$ python3 -q
>>> import numpy as np
>>> import numpy.linalg as la
>>> np.set_printoptions(precision=2, suppress=True, linewidth=120, legacy="1.25")
>>> tidy = lambda a: np.round(a, 2) + 0
>>> arr = np.load("layer14.npy")
>>> print(arr)
[[ 0.97 -1.37  0.02  2.49]
 [ 0.74  1.75 -2.27  0.5 ]
 [ 1.37 -0.93 -0.54 -2.45]
 [-1.57  0.9   2.3   0.67]
 [ 1.33  1.36 -1.68 -1.6 ]
 [-1.33 -1.91  1.67  0.87]
 [-1.39  2.05  1.11 -1.28]
 [ 0.61 -2.71 -0.17 -1.13]
 [ 1.96  0.35 -0.98 -2.02]
 [-1.35 -2.34  0.44 -1.22]
 [ 1.75 -2.21  0.98  0.33]
 [ 0.15  2.79 -1.07  0.22]
 [-2.76  1.01  0.62  0.03]
 [-2.12  0.49 -0.96  1.83]
 [-1.32  1.89 -0.78 -1.75]
 [-2.06 -1.32 -1.68 -0.46]
 [ 0.   -2.23 -0.93 -1.78]
 [ 2.62 -0.17  1.42  0.34]
 [-0.18 -1.42  2.23  1.41]]
>>> Xs = arr - arr.mean(axis=0)
>>> vecs = la.svd(Xs)[2][:3]
>>> B = Xs - Xs @ vecs.T @ vecs
>>> print(la.norm(B, axis=1).round(6).argmax())
13
>>> print(tidy((Xs @ vecs.T).std(axis=0)))
[1.8  1.68 1.31]
>>> print(tidy(np.diag(vecs.T @ vecs)))
[0.99 0.94 0.39 0.68]
>>> print(tidy(np.cov(Xs @ vecs.T, rowvar=False)))
[[3.42 0.   0.  ]
 [0.   2.97 0.  ]
 [0.   0.   1.82]]
>>> print(tidy(B.std(axis=0)))
[0.09 0.25 0.82 0.6 ]
>>> print(tidy(la.norm(B) / la.norm(Xs)))
0.35
>>> F = np.tril(np.array([[3, -2, -2, 0], [-1, 0, -3, 3], [-3, -2, 1, 0], [3, 0, 1, 3]]), -1) + np.eye(4, dtype=int)
>>> print(F)
[[ 1  0  0  0]
 [-1  1  0  0]
 [-3 -2  1  0]
 [ 3  0  1  1]]
>>> # triangular, det is the product of the diagonal
>>> Q, R = la.qr(F)
>>> print(tidy(R))
[[-4.47 -1.12  0.   -0.67]
 [ 0.   -1.94  1.03  0.39]
 [ 0.    0.   -0.97 -0.62]
 [ 0.    0.    0.    0.12]]
>>> print(tidy(Q.T @ Q))
[[1. 0. 0. 0.]
 [0. 1. 0. 0.]
 [0. 0. 1. 0.]
 [0. 0. 0. 1.]]
>>> print(np.allclose(R.T @ R, F.T @ F))
True
>>> print(la.norm(R, axis=1).argmax())
0
>>> print(tidy(la.norm(R, "nuc")))
8.0
>>> print(tidy(la.norm(R) ** 2 / la.norm(R, 2) ** 2))
1.28
>>> print(tidy(R[3] @ R[1]))
0.05
